% ipython --no-banner

In [1]: import numpy as np

In [2]: import numpy.linalg as la

In [3]: np.set_printoptions(precision=2, suppress=True, linewidth=160, legacy="1.25")

In [4]: def rd(a):
   ...:     return np.round(a, 2) + 0
   ...: 

In [5]: X = np.loadtxt("mat.csv", delimiter=",")

In [6]: X
Out[6]: 
array([[-20.13,  48.76,  -0.6 ],
       [ 12.29,  -6.41, -13.78],
       [  6.54, -15.36, -10.42],
       [ 11.1 ,  -8.39, -12.43],
       [-20.55,  46.88,   1.46],
       [ 13.01,  -7.4 , -11.34],
       [ 13.09,  -5.71, -12.07],
       [ 11.02,  -7.78, -11.42],
       [ 11.91,  -7.98, -11.76],
       [-20.89,  47.22,   1.7 ],
       [ 13.3 ,  -8.89, -13.47],
       [  6.78, -16.53, -11.15],
       [  7.96, -13.66, -10.56],
       [  7.09, -16.42, -10.45],
       [-20.78,  47.8 ,  -0.41],
       [  6.42, -17.49,  -9.8 ]])

In [7]: Xs = (X - X.mean(axis=0)) / X.std(axis=0)

In [8]: np.argwhere(np.abs(Xs) > 2)
Out[8]: array([], shape=(0, 2), dtype=int64)

In [9]: Xs.std(axis=0)
Out[9]: array([1., 1., 1.])

In [10]: coef = la.lstsq(np.delete(Xs, 1, axis=1), Xs[:, 1])[0]

In [11]: rd(coef)
Out[11]: array([-0.71,  0.24])

In [12]: Xs = X - X.mean(axis=0)

In [13]: left, sv, Vh = la.svd(Xs, full_matrices=False)

In [14]: rd(sv)
Out[14]: array([116.84,  15.84,   2.97])

In [15]: rd(np.abs(Vh[-1]))
Out[15]: array([0.36, 0.01, 0.93])

In [16]: np.abs(left[:, 0]).argmax()
Out[16]: 0

In [17]: la.matrix_rank(Xs)
Out[17]: 3

In [18]: rd(Vh[0] * np.sign(Vh[0, np.abs(Vh[0]).argmax()]))
Out[18]: array([-0.45,  0.88,  0.18])

In [19]: np.abs(Vh[0]).argmax()
Out[19]: 1

In [20]: x0 = np.array([5, 4, 1])

In [21]: la.norm(X @ x0) <= la.norm(X, 2) * la.norm(x0) + 1e-9
Out[21]: True

In [22]: data = np.load("a.npy")

In [23]: rd(data)
Out[23]: 
array([[  7.95,   0.47,  14.2 ,  11.62],
       [  1.93, -14.64,  10.21,   8.82],
       [  5.56,  19.16,   1.28,   0.46],
       [  3.92,  19.42,  -1.8 ,  -2.07],
       [  7.87,   0.09,  14.23,  11.65],
       [  4.3 , -10.45,  12.6 ,  10.64],
       [  0.21,  17.26,  -7.55,  -6.71],
       [ -6.94,   3.51, -14.2 , -11.74],
       [ -8.77,  -5.73, -13.27, -10.69],
       [ -2.31, -18.88,   4.48,   4.25],
       [ -8.94,  -8.61, -12.26,  -9.77],
       [ -8.85,  -6.75, -12.96, -10.4 ],
       [ -4.05, -19.43,   1.57,   1.88],
       [ -8.78, -12.44, -10.22,  -7.98],
       [  8.51,  14.17,   8.93,   6.87],
       [ -6.16,   5.93, -13.9 , -11.56],
       [  0.57, -16.42,   8.57,   7.53],
       [ -6.04, -18.89,  -2.28,  -1.29],
       [  7.08,  17.81,   4.67,   3.27],
       [  7.69,  16.74,   6.27,   4.62],
       [  4.8 ,  19.4 ,  -0.2 ,  -0.76]])

In [24]: rank = la.matrix_rank(data)

In [25]: rank
Out[25]: 2

In [26]: N = la.svd(data)[2][rank:].T

In [27]: rd(N @ N.T)
Out[27]: 
array([[ 0.8 , -0.21, -0.27, -0.21],
       [-0.21,  0.06,  0.05,  0.07],
       [-0.27,  0.05,  0.49, -0.42],
       [-0.21,  0.07, -0.42,  0.65]])

In [28]: la.matrix_rank(data.T @ data), la.matrix_rank(data @ data.T)
Out[28]: (2, 2)

In [29]: N.shape
Out[29]: (4, 2)
